% python3 -q
>>> import numpy as np
>>> np.set_printoptions(precision=2, suppress=True, linewidth=200)
>>> J = np.loadtxt("case0.csv", delimiter=",")
>>> J
array([[  3.87,  -3.99,   4.32,   4.04,  12.14,   4.14,   4.16,   8.12, -12.06],
       [ -3.63,   3.8 ,  -4.51,  -3.91, -12.49,  -4.27,  -3.9 ,  -7.93,  12.02],
       [ -0.74,   1.03,  -0.93,  -1.02,  -2.38,  -1.09,  -0.86,  -2.61,   3.09]])
>>> Uu, sv, Vt = np.linalg.svd(J)
>>> sv
array([30.75,  0.98,  0.36])
>>> other = Uu[:, :1] @ np.diag(sv[:1]) @ Vt[:1]
>>> round(np.linalg.norm(J - other, 2), 2), round(sv[1], 2)
(np.float64(0.98), np.float64(0.98))
>>> np.linalg.matrix_rank(other)
np.int64(1)
>>> np.linalg.matrix_rank(J, rtol=0.05)
np.int64(1)
>>> x = np.array([3, -3, 0, 3, 0, -3, 0, 3, -3])
>>> J @ np.eye(9)[5]
array([ 4.14, -4.27, -1.09])
>>> J @ np.ones(9)
array([ 24.74, -24.82,  -5.51])
>>> (J * x).sum(axis=1)
array([ 83.82, -81.06, -22.2 ])
>>> J @ (2 * x)
array([ 167.64, -162.12,  -44.4 ])
>>> J @ x
array([ 83.82, -81.06, -22.2 ])
>>> r0 = np.array([2, 1])
>>> np.polyval(r0, J[0])
array([  8.74,  -6.98,   9.64,   9.08,  25.28,   9.28,   9.32,  17.24, -23.12])
>>> np.linalg.matrix_rank(J, rtol=0.1)
np.int64(1)
>>> mat = np.load("out5.npy")
>>> mat.round(2) + 0
array([[-0.37, -0.3 ,  0.11, -0.15, -0.28, -1.1 ,  1.01, -0.23,  0.81,  0.84, -0.08],
       [ 0.75,  0.  , -0.34,  0.47, -0.14,  0.11, -0.29,  1.36,  0.47,  0.75, -0.6 ],
       [-0.96, -0.44, -0.1 , -0.34,  0.45, -0.81, -1.04,  0.45, -0.63,  0.44, -0.08],
       [ 0.21,  0.98, -0.3 , -0.49,  1.41, -0.3 ,  0.63,  0.25, -0.18, -0.07, -0.3 ],
       [ 0.21,  0.51, -0.84, -0.51, -0.51, -0.27, -0.09,  0.4 ,  0.01,  0.11,  1.49],
       [ 1.34, -0.19, -0.17, -0.23,  0.09, -0.78, -0.72, -0.94, -0.04,  0.14, -0.22],
       [ 0.32,  0.13,  1.12, -1.43, -0.44,  0.3 ,  0.01,  0.36, -0.19,  0.29, -0.16],
       [-0.43,  0.12, -1.22, -0.73, -0.42,  0.67, -0.05, -0.54,  0.07,  0.39, -0.84],
       [ 0.11,  0.55,  0.14,  0.62, -0.41,  0.01,  0.4 , -0.28, -1.38,  0.99, -0.01],
       [ 0.32, -1.21, -0.17, -0.19,  0.83,  0.76,  0.39, -0.1 , -0.18,  0.71,  0.62],
       [-0.32,  0.81,  0.5 ,  0.23,  0.44,  0.48, -0.76, -0.54,  0.85,  0.88,  0.39]])
>>> gram = mat.T @ mat
>>> np.linalg.eigvalsh(gram)[::-1]
array([4., 4., 4., 4., 4., 4., 4., 4., 4., 4., 4.])
>>> np.diag(gram)
array([4., 4., 4., 4., 4., 4., 4., 4., 4., 4., 4.])
>>> O, r_ = np.linalg.qr(mat)
>>> O.shape, r_.shape
((11, 11), (11, 11))
>>> np.abs(np.diag(r_))
array([2., 2., 2., 2., 2., 2., 2., 2., 2., 2., 2.])
>>> r_.round(2) + 0
array([[2., 0., 0., 0., 0., 0., 0., 0., 0., 0., 0.],
       [0., 2., 0., 0., 0., 0., 0., 0., 0., 0., 0.],
       [0., 0., 2., 0., 0., 0., 0., 0., 0., 0., 0.],
       [0., 0., 0., 2., 0., 0., 0., 0., 0., 0., 0.],
       [0., 0., 0., 0., 2., 0., 0., 0., 0., 0., 0.],
       [0., 0., 0., 0., 0., 2., 0., 0., 0., 0., 0.],
       [0., 0., 0., 0., 0., 0., 2., 0., 0., 0., 0.],
       [0., 0., 0., 0., 0., 0., 0., 2., 0., 0., 0.],
       [0., 0., 0., 0., 0., 0., 0., 0., 2., 0., 0.],
       [0., 0., 0., 0., 0., 0., 0., 0., 0., 2., 0.],
       [0., 0., 0., 0., 0., 0., 0., 0., 0., 0., 2.]])
>>> round(abs(r_[0, 0]), 2), round(np.linalg.norm(mat[:, 0]), 2)
(np.float64(2.0), np.float64(2.0))
>>> np.allclose(r_.T @ r_, mat.T @ mat)
True
>>> np.round(O.T @ O, 2) + 0
array([[1., 0., 0., 0., 0., 0., 0., 0., 0., 0., 0.],
       [0., 1., 0., 0., 0., 0., 0., 0., 0., 0., 0.],
       [0., 0., 1., 0., 0., 0., 0., 0., 0., 0., 0.],
       [0., 0., 0., 1., 0., 0., 0., 0., 0., 0., 0.],
       [0., 0., 0., 0., 1., 0., 0., 0., 0., 0., 0.],
       [0., 0., 0., 0., 0., 1., 0., 0., 0., 0., 0.],
       [0., 0., 0., 0., 0., 0., 1., 0., 0., 0., 0.],
       [0., 0., 0., 0., 0., 0., 0., 1., 0., 0., 0.],
       [0., 0., 0., 0., 0., 0., 0., 0., 1., 0., 0.],
       [0., 0., 0., 0., 0., 0., 0., 0., 0., 1., 0.],
       [0., 0., 0., 0., 0., 0., 0., 0., 0., 0., 1.]])
>>> np.trace(O @ O.T)
np.float64(11.0)
>>> other = np.linalg.inv(mat)
>>> round(np.linalg.cond(mat), 2)
np.float64(1.0)
>>> round(float(np.linalg.slogdet(mat)[0]), 2)
1.0
>>> round(np.linalg.det(mat) * np.linalg.det(other), 2)
np.float64(1.0)
>>> (np.abs(other) > 1e-9).astype(int)
array([[1, 1, 1, 1, 1, 1, 1, 1, 1, 1, 1],
       [1, 1, 1, 1, 1, 1, 1, 1, 1, 1, 1],
       [1, 1, 1, 1, 1, 1, 1, 1, 1, 1, 1],
       [1, 1, 1, 1, 1, 1, 1, 1, 1, 1, 1],
       [1, 1, 1, 1, 1, 1, 1, 1, 1, 1, 1],
       [1, 1, 1, 1, 1, 1, 1, 1, 1, 1, 1],
       [1, 1, 1, 1, 1, 1, 1, 1, 1, 1, 1],
       [1, 1, 1, 1, 1, 1, 1, 1, 1, 1, 1],
       [1, 1, 1, 1, 1, 1, 1, 1, 1, 1, 1],
       [1, 1, 1, 1, 1, 1, 1, 1, 1, 1, 1],
       [1, 1, 1, 1, 1, 1, 1, 1, 1, 1, 1]])
>>> np.round(np.linalg.pinv(mat), 2) + 0
array([[-0.09,  0.19, -0.24,  0.05,  0.05,  0.33,  0.08, -0.11,  0.03,  0.08, -0.08],
       [-0.08,  0.  , -0.11,  0.24,  0.13, -0.05,  0.03,  0.03,  0.14, -0.3 ,  0.2 ],
       [ 0.03, -0.08, -0.02, -0.08, -0.21, -0.04,  0.28, -0.3 ,  0.03, -0.04,  0.12],
       [-0.04,  0.12, -0.09, -0.12, -0.13, -0.06, -0.36, -0.18,  0.16, -0.05,  0.06],
       [-0.07, -0.04,  0.11,  0.35, -0.13,  0.02, -0.11, -0.11, -0.1 ,  0.21,  0.11],
       [-0.27,  0.03, -0.2 , -0.07, -0.07, -0.2 ,  0.07,  0.17,  0.  ,  0.19,  0.12],
       [ 0.25, -0.07, -0.26,  0.16, -0.02, -0.18,  0.  , -0.01,  0.1 ,  0.1 , -0.19],
       [-0.06,  0.34,  0.11,  0.06,  0.1 , -0.24,  0.09, -0.13, -0.07, -0.02, -0.13],
       [ 0.2 ,  0.12, -0.16, -0.04,  0.  , -0.01, -0.05,  0.02, -0.34, -0.04,  0.21],
       [ 0.21,  0.19,  0.11, -0.02,  0.03,  0.04,  0.07,  0.1 ,  0.25,  0.18,  0.22],
       [-0.02, -0.15, -0.02, -0.07,  0.37, -0.05, -0.04, -0.21,  0.  ,  0.16,  0.1 ]])
>>> np.round(mat.T @ mat, 2) + 0
array([[4., 0., 0., 0., 0., 0., 0., 0., 0., 0., 0.],
       [0., 4., 0., 0., 0., 0., 0., 0., 0., 0., 0.],
       [0., 0., 4., 0., 0., 0., 0., 0., 0., 0., 0.],
       [0., 0., 0., 4., 0., 0., 0., 0., 0., 0., 0.],
       [0., 0., 0., 0., 4., 0., 0., 0., 0., 0., 0.],
       [0., 0., 0., 0., 0., 4., 0., 0., 0., 0., 0.],
       [0., 0., 0., 0., 0., 0., 4., 0., 0., 0., 0.],
       [0., 0., 0., 0., 0., 0., 0., 4., 0., 0., 0.],
       [0., 0., 0., 0., 0., 0., 0., 0., 4., 0., 0.],
       [0., 0., 0., 0., 0., 0., 0., 0., 0., 4., 0.],
       [0., 0., 0., 0., 0., 0., 0., 0., 0., 0., 4.]])
>>> E = np.loadtxt("w.csv", delimiter=",")
>>> E
array([[ 0.88, -3.45,  0.36, -1.36,  0.15, -1.45,  1.61, -2.86,  1.19],
       [ 5.84, -2.53,  1.03,  1.58, -4.52, -2.02, -0.9 , -2.07,  0.42],
       [ 2.92, -3.07, -0.53, -1.23,  2.06, -2.08, -0.69, -5.21,  2.15],
       [ 3.66, -2.46, -1.04,  1.43, -1.37, -1.48, -1.38, -1.83,  0.43],
       [ 3.73, -2.71,  0.12,  1.25, -3.09, -1.36, -0.64, -1.25,  0.24],
       [ 5.39, -5.  , -2.96,  2.45, -1.09, -2.77, -2.87, -3.1 ,  1.01],
       [ 5.22, -5.23, -2.06,  2.18, -2.66, -2.71, -1.59, -2.37,  0.47],
       [ 5.35, -3.5 ,  2.59, -0.88, -2.92, -2.2 ,  0.94, -4.52,  1.75],
       [ 6.86, -6.12,  1.66,  0.01, -4.33, -3.52,  0.8 , -4.72,  1.73],
       [ 6.05, -2.41,  0.11,  1.52, -2.92, -2.14, -1.82, -3.05,  0.83],
       [ 1.67, -0.68,  2.43, -2.19, -0.23, -0.91,  1.37, -3.25,  1.59],
       [ 4.19, -0.38,  2.94, -0.83, -2.35, -0.97,  0.13, -3.03,  0.99],
       [ 4.07, -0.21,  1.01, -0.52,  0.95, -1.37, -1.77, -4.7 ,  1.72],
       [ 6.68, -6.02,  0.42,  0.17, -2.63, -3.46, -0.27, -5.59,  1.85],
       [-0.27, -0.3 , -1.12, -0.94,  4.4 , -0.4 , -1.11, -3.  ,  1.33],
       [ 3.4 , -3.08,  0.61, -0.16, -2.25, -1.59,  0.28, -2.25,  0.69],
       [ 3.09, -3.2 ,  0.6 , -1.05,  0.18, -1.93,  0.24, -4.26,  2.04],
       [-0.32, -0.06, -1.05, -0.96,  4.04, -0.31, -0.98, -2.72,  1.46],
       [ 2.66, -5.87, -2.63, -0.17,  2.18, -2.82, -0.24, -4.75,  2.05],
       [ 3.78, -2.44, -0.06,  1.17, -2.97, -1.37, -0.47, -1.13,  0.11],
       [ 6.85, -5.82,  1.37, -0.07, -4.39, -3.48,  0.86, -4.79,  1.58],
       [ 5.49, -2.76, -0.05,  0.4 , -0.52, -2.36, -1.96, -4.77,  1.83],
       [ 1.31, -2.99, -0.47, -0.21, -0.64, -1.26,  0.87, -1.48,  0.63]])
>>> x = np.array([1, 1, -2, 0, -1, -2, 2, 2, 2])
>>> y = E @ x
>>> np.round(np.linalg.pinv(E) @ E, 2) + 0
array([[1., 0., 0., 0., 0., 0., 0., 0., 0.],
       [0., 1., 0., 0., 0., 0., 0., 0., 0.],
       [0., 0., 1., 0., 0., 0., 0., 0., 0.],
       [0., 0., 0., 1., 0., 0., 0., 0., 0.],
       [0., 0., 0., 0., 1., 0., 0., 0., 0.],
       [0., 0., 0., 0., 0., 1., 0., 0., 0.],
       [0., 0., 0., 0., 0., 0., 1., 0., 0.],
       [0., 0., 0., 0., 0., 0., 0., 1., 0.],
       [0., 0., 0., 0., 0., 0., 0., 0., 1.]])
>>> np.round(np.linalg.lstsq(E, y)[0], 2) + 0
array([ 1.,  1., -2.,  0., -1., -2.,  2.,  2.,  2.])
>>> rng = np.random.default_rng(32584)
>>> y = y + 0.05 * rng.normal(size=23)
>>> y
array([-0.56,  4.66, -4.46,  1.99,  3.3 ,  2.87,  5.22,  0.32,  4.41,  2.48, -2.41, -1.74, -5.88,  1.34, -7.47,  2.01, -1.53, -6.19, -0.4 ,  4.2 ,  4.91, -1.71,  2.44])
>>> beta, *_ = np.linalg.lstsq(E, y)
>>> round(np.linalg.norm(y - E @ beta), 2)
np.float64(0.2)
>>> beta.round()
array([ 1.,  1., -2.,  0., -1., -2.,  2.,  2.,  2.])
>>> beta
array([ 0.82,  0.99, -1.97,  0.02, -1.11, -2.05,  1.9 ,  1.87,  1.96])
>>> P = E @ np.linalg.solve(E.T @ E, E.T)
>>> np.diag(P)
array([0.56, 0.36, 0.39, 0.23, 0.43, 0.46, 0.27, 0.46, 0.73, 0.3 , 0.44, 0.42, 0.42, 0.33, 0.44, 0.45, 0.38, 0.28, 0.55, 0.26, 0.38, 0.26, 0.2 ])
>>> np.round(np.trace(P), 2)
np.float64(9.0)
>>> np.allclose(P @ P, P)
True
>>> Ac = E - E.mean(axis=0)
>>> Uu, sv, Vt = np.linalg.svd(Ac, full_matrices=False)
>>> np.abs(Uu[:, 0]).argmax()
np.int64(14)
>>> np.abs(Vt[-1])
array([0.19, 0.07, 0.32, 0.17, 0.37, 0.62, 0.11, 0.5 , 0.2 ])
>>> np.round(Ac.mean(axis=0), 2) + 0
array([0., 0., 0., 0., 0., 0., 0., 0., 0.])
>>> np.linalg.matrix_rank(Ac)
np.int64(9)
>>> np.searchsorted(np.cumsum(sv ** 2) / (sv ** 2).sum(), 0.9) + 1
np.int64(3)
>>> feats = np.loadtxt("m.csv", delimiter=",")
>>> feats
array([[0., 1., 0., 1., 0., 0.],
       [1., 0., 0., 1., 0., 0.],
       [0., 0., 0., 0., 0., 0.],
       [1., 1., 0., 0., 0., 0.],
       [0., 0., 0., 0., 0., 0.],
       [0., 0., 0., 0., 0., 0.]])
>>> feats @ feats
array([[2., 1., 0., 1., 0., 0.],
       [1., 2., 0., 1., 0., 0.],
       [0., 0., 0., 0., 0., 0.],
       [1., 1., 0., 2., 0., 0.],
       [0., 0., 0., 0., 0., 0.],
       [0., 0., 0., 0., 0., 0.]])
>>> round(float(np.linalg.det(feats)), 2)
0.0
>>> (np.linalg.matrix_power((feats != 0) + (feats.T != 0) + np.eye(6), 6) > 0).astype(int)
array([[1, 1, 0, 1, 0, 0],
       [1, 1, 0, 1, 0, 0],
       [0, 0, 1, 0, 0, 0],
       [1, 1, 0, 1, 0, 0],
       [0, 0, 0, 0, 1, 0],
       [0, 0, 0, 0, 0, 1]])
>>> (feats != 0).astype(int)
array([[0, 1, 0, 1, 0, 0],
       [1, 0, 0, 1, 0, 0],
       [0, 0, 0, 0, 0, 0],
       [1, 1, 0, 0, 0, 0],
       [0, 0, 0, 0, 0, 0],
       [0, 0, 0, 0, 0, 0]])
>>> r = np.linalg.matrix_rank(feats)
>>> r
np.int64(3)
>>> N = np.linalg.svd(feats)[2][r:].T
>>> N.shape
(6, 3)
>>> np.allclose(feats @ N, 0)
True
>>> [int(np.linalg.matrix_rank(feats[:i])) for i in range(1, len(feats) + 1)]
[1, 2, 2, 3, 3, 3]
>>> feats @ N
array([[0., 0., 0.],
       [0., 0., 0.],
       [0., 0., 0.],
       [0., 0., 0.],
       [0., 0., 0.],
       [0., 0., 0.]])
>>> np.allclose(feats[:-1].T @ np.linalg.lstsq(feats[:-1].T, feats[-1])[0], feats[-1])
True
>>> np.abs(np.diag(np.linalg.qr(feats)[1])) > 1e-9
array([ True,  True, False,  True, False, False])
>>> np.round(feats @ np.linalg.pinv(feats) @ feats, 2) + 0
array([[0., 1., 0., 1., 0., 0.],
       [1., 0., 0., 1., 0., 0.],
       [0., 0., 0., 0., 0., 0.],
       [1., 1., 0., 0., 0., 0.],
       [0., 0., 0., 0., 0., 0.],
       [0., 0., 0., 0., 0., 0.]])
>>> w, V = np.linalg.eigh(feats)
>>> x = np.array([-2, -3, 2, -2, -3, -4])
>>> V * np.maximum(w, 0) @ V.T
array([[0.67, 0.67, 0.  , 0.67, 0.  , 0.  ],
       [0.67, 0.67, 0.  , 0.67, 0.  , 0.  ],
       [0.  , 0.  , 0.  , 0.  , 0.  , 0.  ],
       [0.67, 0.67, 0.  , 0.67, 0.  , 0.  ],
       [0.  , 0.  , 0.  , 0.  , 0.  , 0.  ],
       [0.  , 0.  , 0.  , 0.  , 0.  , 0.  ]])
>>> (np.sign(V[:, -1].round(6)) == np.sign(V[0, -1].round(6))).astype(int)
array([1, 1, 0, 1, 0, 0])
>>> data = np.loadtxt("x.csv", delimiter=",")
>>> data
array([[  4.31,   3.94, -10.37,   3.  ],
       [  5.6 ,   7.79,  -7.8 ,   3.  ],
       [  3.22,   0.65, -12.56,   3.  ],
       [  4.36,   4.07, -10.29,   3.  ],
       [  7.91,  14.74,  -3.17,   3.  ],
       [  5.04,   6.13,  -8.91,   3.  ],
       [  3.94,   2.83, -11.12,   3.  ],
       [  6.25,   9.75,  -6.5 ,   3.  ],
       [  2.57,  -1.28, -13.86,   3.  ],
       [  5.39,   7.17,  -8.22,   3.  ],
       [ 10.04,  21.13,   1.09,   3.  ],
       [  7.37,  13.1 ,  -4.27,   3.  ],
       [  3.84,   2.51, -11.33,   3.  ],
       [  6.03,   9.08,  -6.95,   3.  ],
       [  5.9 ,   8.71,  -7.19,   3.  ],
       [  6.92,  11.76,  -5.16,   3.  ],
       [  6.74,  11.21,  -5.53,   3.  ],
       [  6.2 ,   9.6 ,  -6.6 ,   3.  ],
       [  7.14,  12.43,  -4.72,   3.  ],
       [  6.88,  11.65,  -5.24,   3.  ],
       [  6.48,  10.43,  -6.04,   3.  ],
       [  5.62,   7.86,  -7.76,   3.  ],
       [  5.31,   6.93,  -8.38,   3.  ]])
>>> r = np.linalg.matrix_rank(data)
>>> r
np.int64(2)
>>> N = np.linalg.svd(data)[2][r:].T
>>> [int(np.linalg.matrix_rank(data[:, :j + 1])) for j in range(4)]
[1, 2, 2, 2]
>>> N.shape
(4, 2)
>>> X = np.loadtxt("sample12.csv", delimiter=",")
>>> X
array([[ 4.,  4.,  7.,  3.,  1., -4., -2., 11.,  7.,  8.,  5.],
       [ 3.,  3.,  6.,  2.,  0., -5., -3., 10.,  6.,  7.,  4.],
       [ 7.,  7., 10.,  6.,  4., -1.,  1., 14., 10., 11.,  8.],
       [ 5.,  5.,  8.,  4.,  2., -3., -1., 12.,  8.,  9.,  6.]])
>>> Uu, sv, Vt = np.linalg.svd(feats)
>>> V = Vt[:(sv > 1e-8).sum()]
>>> x = feats[3] + 2 * feats[0] + rng.integers(2) * np.eye(6)[3]
>>> x
array([1., 3., 0., 2., 0., 0.])
>>> round(np.linalg.norm(x - V.T @ V @ x), 2)
np.float64(0.0)
>>> np.allclose(V.T @ V @ x, x)
True
>>> np.diag(V.T @ V)
array([1., 1., 0., 1., 0., 0.])
>>> np.linalg.matrix_rank(np.vstack([feats, x]))
np.int64(3)
